$ python3 -q
>>> import numpy as np
>>> import numpy.linalg as la
>>> np.set_printoptions(precision=1, suppress=True, linewidth=160, sign=" ")
>>> def rnd(a):
...     return np.round(a, 1) + 0
... 
>>> rng = np.random.default_rng(4024)
>>> mat = np.eye(7, dtype=int)[rng.permutation(7)] * np.array([3, 0, 2, 1, 2, 3, 2])
>>> print(mat)
[[ 0  0  0  0  2  0  0]
 [ 0  0  0  0  0  0  2]
 [ 0  0  0  1  0  0  0]
 [ 0  0  0  0  0  3  0]
 [ 0  0  2  0  0  0  0]
 [ 0  0  0  0  0  0  0]
 [ 3  0  0  0  0  0  0]]
>>> U, s, vt = la.svd(mat)
>>> print(np.argmax(s[:-1] / (s[1:] + 1e-6)) + 1)
6
>>> print(s)
[ 3.  3.  2.  2.  2.  1.  0.]
>>> out = U[:, :6] @ np.diag(s[:6]) @ vt[:6]
>>> print(la.matrix_rank(mat, rtol=0.05))
6
>>> print(la.matrix_rank(out))
6
>>> print(out)
[[ 0.  0.  0.  0.  2.  0.  0.]
 [ 0.  0.  0.  0.  0.  0.  2.]
 [ 0.  0.  0.  1.  0.  0.  0.]
 [ 0.  0.  0.  0.  0.  3.  0.]
 [ 0.  0.  2.  0.  0.  0.  0.]
 [ 0.  0.  0.  0.  0.  0.  0.]
 [ 3.  0.  0.  0.  0.  0.  0.]]
>>> print(la.lstsq(mat[:-1].T, mat[-1])[2])
5
>>> print(np.abs(np.diag(la.qr(mat)[1])) > 1e-9)
[ True False  True  True  True  True False]
>>> J = np.load("arr.npy")
>>> print(J)
[[  0.3   0.9  -1.5  -3.    0.3]
 [  5.4  14.2   3.2 -17.    6.9]
 [ -1.8  -3.7  -2.6   2.7  -1.4]
 [ -2.2  -4.5   0.4   6.9  -3. ]
 [  4.7  10.4   3.1 -11.8   4.9]
 [ -2.9  -6.8  -4.5   5.   -2.3]
 [  1.8   4.8   3.2  -4.3   2.4]
 [  3.2   6.7   0.   -9.    3.7]
 [  1.5   3.6  -0.1  -5.4   1.9]
 [ -3.1  -6.4  -2.3   7.3  -3.4]
 [  3.6   9.6   4.3  -8.4   3.9]
 [  3.5   8.1   1.8 -10.5   4.5]
 [  5.4  12.2   1.8 -16.6   7. ]
 [ -5.5 -13.4  -2.2  16.5  -7.3]
 [  4.4  10.5   1.1 -13.4   5.3]]
>>> Xs = J - J.mean(axis=0)
>>> evecs = la.svd(Xs)[2][:1]
>>> out = Xs - Xs @ evecs.T @ evecs
>>> print(rnd(np.diag(evecs.T @ evecs)))
[ 0.1  0.3  0.   0.5  0.1]
